% python3 -q
>>> import numpy as np
>>> np.set_printoptions(precision=3, suppress=True, linewidth=120, floatmode="fixed")
>>> arr = np.loadtxt("block10.csv", delimiter=",")
>>> arr
array([[0.000, 0.000, 2.000, 0.000, 0.000],
       [0.000, 0.000, 0.000, 0.000, 4.000],
       [0.000, 0.000, 0.000, 0.000, 0.000],
       [0.000, 2.000, 0.000, 0.000, 0.000],
       [4.000, 0.000, 0.000, 0.000, 0.000]])
>>> Uu, s, Vh = np.linalg.svd(arr)
>>> vecs = Vh[:(s > 1e-8).sum()]
>>> rng = np.random.default_rng(32065)
>>> x0 = arr[3] + 5 * arr[0] + rng.integers(2) * np.eye(5)[1]
>>> x0
array([ 0.000,  2.000, 10.000,  0.000,  0.000])
>>> np.allclose(vecs.T @ vecs @ x0, x0)
True
>>> np.round(np.linalg.norm(x0 - vecs.T @ vecs @ x0), 3)
np.float64(0.0)
>>> vecs.T @ vecs
array([[1.000, 0.000, 0.000, 0.000, 0.000],
       [0.000, 1.000, 0.000, 0.000, 0.000],
       [0.000, 0.000, 1.000, 0.000, 0.000],
       [0.000, 0.000, 0.000, 0.000, 0.000],
       [0.000, 0.000, 0.000, 0.000, 1.000]])
>>> np.linalg.matrix_rank(np.vstack([arr, x0]))
np.int64(4)
>>> np.diag(vecs.T @ vecs)
array([1.000, 1.000, 1.000, 0.000, 1.000])
>>> arr @ arr.T
array([[ 4.000,  0.000,  0.000,  0.000,  0.000],
       [ 0.000, 16.000,  0.000,  0.000,  0.000],
       [ 0.000,  0.000,  0.000,  0.000,  0.000],
       [ 0.000,  0.000,  0.000,  4.000,  0.000],
       [ 0.000,  0.000,  0.000,  0.000, 16.000]])
>>> np.linalg.norm(arr, axis=0)
array([4.000, 2.000, 2.000, 0.000, 4.000])
>>> X = np.array([[0, -5, -3, -2, 0, -2, 6, -2],
...     [-5, 6, 2, 1, -1, -3, -2, -2],
...     [-3, 2, -2, -1, 5, 2, -3, 5],
...     [-2, 1, -1, 6, 3, 1, 4, 6],
...     [0, -1, 5, 3, 6, 2, 0, -4],
...     [-2, -3, 2, 1, 2, -6, -3, 1],
...     [6, -2, -3, 4, 0, -3, -2, 2],
...     [-2, -2, 5, 6, -4, 1, 2, -6]])
>>> X
array([[ 0, -5, -3, -2,  0, -2,  6, -2],
       [-5,  6,  2,  1, -1, -3, -2, -2],
       [-3,  2, -2, -1,  5,  2, -3,  5],
       [-2,  1, -1,  6,  3,  1,  4,  6],
       [ 0, -1,  5,  3,  6,  2,  0, -4],
       [-2, -3,  2,  1,  2, -6, -3,  1],
       [ 6, -2, -3,  4,  0, -3, -2,  2],
       [-2, -2,  5,  6, -4,  1,  2, -6]])
>>> round(float(np.linalg.eigvalsh(X).min()), 3)
-14.264
>>> np.all(np.linalg.eigvalsh(X) > 0)
np.False_
>>> G = X.T @ X
>>> np.linalg.matrix_rank(G)
np.int64(8)
>>> np.trace(G), (X ** 2).sum()
(np.int64(718), np.int64(718))
>>> np.allclose(G, G.T)
True
>>> np.linalg.svd(X, compute_uv=False) ** 2
array([203.462, 155.664, 118.365,  88.373,  70.357,  61.633,  15.472,   4.674])
>>> np.linalg.eigvalsh(G)[::-1]
array([203.462, 155.664, 118.365,  88.373,  70.357,  61.633,  15.472,   4.674])
>>> vals, vecs = np.linalg.eigh(X)
>>> x0 = np.array([-1, 1, 0, -2, -2, 2, -2, 0])
>>> (np.sign(vecs[:, -1].round(6)) == np.sign(vecs[0, -1].round(6))).astype(int)
array([1, 0, 0, 0, 0, 0, 1, 0])
>>> vals, vecs = np.linalg.eigh(X)
>>> (vals > 1e-8).sum(), (vals < -1e-8).sum()
(np.int64(4), np.int64(4))
>>> np.linalg.svd(X, compute_uv=False)
array([14.264, 12.477, 10.880,  9.401,  8.388,  7.851,  3.933,  2.162])
>>> np.allclose(X @ X.T, X.T @ X)
True
>>> E = np.load("m.npy")
>>> E
array([[ -0.200,  -1.600,   0.000,  -1.600,   0.300],
       [  0.900,  -1.100,  -0.700,  -1.400,   1.100],
       [ -0.500,  -0.800,  -1.300,   0.300,   1.100],
       [  0.800,   0.200,   0.900,   0.800,   0.500],
       [  1.600,   0.100,  -0.900,   0.100,  -0.300],
       [ -0.500,   3.400,   1.100,  -0.900,  -0.400],
       [  2.000,  -0.700,   0.100,   0.200,   0.200],
       [ -0.100,   0.300,   1.500,  -1.200,   0.800],
       [  1.400,  -0.900,  -0.700,  -0.300,   0.200],
       [  0.500,  -0.900,   1.700,   1.500,  -0.700],
       [  1.300,  -1.000,   0.700,  -0.400,  -0.100],
       [  0.000,   1.200,  -0.600,  -0.300,   0.500],
       [  0.700,   0.200,  -0.400,   1.900,   0.400],
       [  0.800,   0.200,   2.100,   1.400,  -1.200],
       [-10.000, -26.000,   2.000, -14.000,  12.000],
       [  0.100,  -0.100,  -0.100,  -2.800,  -0.300],
       [  1.800,   0.100,  -1.400,  -1.200,   1.300],
       [ -0.600,  -0.300,   0.300,  -0.200,   1.100],
       [ -1.900,   0.500,   1.100,   0.300,   1.200],
       [ -0.900,  -0.700,   0.700,  -0.400,   0.600],
       [ -1.300,  -0.500,   0.000,   1.400,  -1.400],
       [ -2.200,   0.800,   0.100,  -0.200,   1.100],
       [ -1.700,   0.600,   0.300,  -0.600,   0.400],
       [  0.100,  -0.400,   0.000,   0.800,   0.800],
       [  1.300,   0.700,   0.400,   2.300,   0.600],
       [  0.400,   1.200,  -0.200,   0.100,  -0.400],
       [  1.600,  -1.000,   0.700,  -0.500,  -1.700],
       [  1.500,  -0.100,   2.200,  -0.400,   1.500],
       [ -1.300,   0.500,  -1.300,  -1.100,   0.300],
       [  1.400,   1.100,   0.700,  -0.700,   1.000]])
>>> Q, R = np.linalg.qr(E)
>>> np.trace(Q @ Q.T)
np.float64(5.0)
>>> round(abs(R[0, 0]), 3), round(float(np.linalg.norm(E[:, 0])), 3)
(np.float64(11.889), 11.889)
>>> Q.shape, R.shape
((30, 5), (5, 5))
>>> np.round(Q.T @ Q, 3) + 0
array([[1.000, 0.000, 0.000, 0.000, 0.000],
       [0.000, 1.000, 0.000, 0.000, 0.000],
       [0.000, 0.000, 1.000, 0.000, 0.000],
       [0.000, 0.000, 0.000, 1.000, 0.000],
       [0.000, 0.000, 0.000, 0.000, 1.000]])
>>> np.allclose(R.T @ R, E.T @ E)
True
>>> F = np.loadtxt("mat.csv", delimiter=",")
>>> F
array([[ 12.000,  12.000,  -4.000,   6.000,  -4.000,   6.000],
       [ 12.000,  15.000,   3.000,   1.000, -12.000,   5.000],
       [ -4.000,   3.000,  21.000, -15.000, -17.000,  -1.000],
       [  6.000,   1.000, -15.000,  28.000,   9.000,  -4.000],
       [ -4.000, -12.000, -17.000,   9.000,  23.000,   2.000],
       [  6.000,   5.000,  -1.000,  -4.000,   2.000,  10.000]])
>>> vals, vecs = np.linalg.eigh(F)
>>> x0 = np.array([2, 1, 1, 0, 1, -2])
>>> vecs * np.abs(vals) @ vecs.T
array([[ 12.000,  12.000,  -4.000,   6.000,  -4.000,   6.000],
       [ 12.000,  15.000,   3.000,   1.000, -12.000,   5.000],
       [ -4.000,   3.000,  21.000, -15.000, -17.000,  -1.000],
       [  6.000,   1.000, -15.000,  28.000,   9.000,  -4.000],
       [ -4.000, -12.000, -17.000,   9.000,  23.000,   2.000],
       [  6.000,   5.000,  -1.000,  -4.000,   2.000,  10.000]])
>>> np.abs(F).sum(axis=1).max(), round(np.abs(vals).max(), 3)
(np.float64(67.0), np.float64(53.138))
>>> np.round(np.linalg.eigvalsh(F[1:, 1:]), 3) + 0
array([ 0.000,  4.112, 15.470, 24.287, 53.131])
>>> (np.sign(vecs[:, -1].round(6)) == np.sign(vecs[0, -1].round(6))).astype(int)
array([1, 0, 0, 1, 1, 0])
>>> round(float(x0 @ F @ x0 / (x0 @ x0)), 3), round(float(vals[0]), 3), round(float(vals[-1]), 3)
(3.545, -0.0, 53.138)
>>> x0 @ F @ x0
np.float64(39.0)
>>> np.unique(F.round(6), axis=0).shape
(6, 6)
>>> F @ np.linalg.pinv(F) @ F
array([[ 12.000,  12.000,  -4.000,   6.000,  -4.000,   6.000],
       [ 12.000,  15.000,   3.000,   1.000, -12.000,   5.000],
       [ -4.000,   3.000,  21.000, -15.000, -17.000,  -1.000],
       [  6.000,   1.000, -15.000,  28.000,   9.000,  -4.000],
       [ -4.000, -12.000, -17.000,   9.000,  23.000,   2.000],
       [  6.000,   5.000,  -1.000,  -4.000,   2.000,  10.000]])
>>> out = F + rng.integers(-2, 3, (6, 4)) @ rng.integers(-2, 3, (4, 6))
>>> out
array([[ 13.000,  10.000,  -6.000,   7.000,  -7.000,  10.000],
       [ 15.000,   9.000,   2.000,  -1.000, -15.000,   9.000],
       [  0.000,   1.000,  18.000, -13.000, -17.000,   1.000],
       [  3.000,   7.000, -14.000,  30.000,  12.000,  -8.000],
       [ -3.000,  -6.000, -18.000,  10.000,  25.000,   0.000],
       [  6.000,  11.000,  -2.000,  -7.000,  -3.000,  14.000]])
>>> np.round(np.linalg.svd(out - F, compute_uv=False), 3) + 0
array([14.767,  9.735,  5.921,  2.850,  0.000,  0.000])
>>> np.linalg.matrix_rank(out - F, tol=1e-8)
np.int64(4)
>>> out - F
array([[ 1.000, -2.000, -2.000,  1.000, -3.000,  4.000],
       [ 3.000, -6.000, -1.000, -2.000, -3.000,  4.000],
       [ 4.000, -2.000, -3.000,  2.000,  0.000,  2.000],
       [-3.000,  6.000,  1.000,  2.000,  3.000, -4.000],
       [ 1.000,  6.000, -1.000,  1.000,  2.000, -2.000],
       [ 0.000,  6.000, -1.000, -3.000, -5.000,  4.000]])
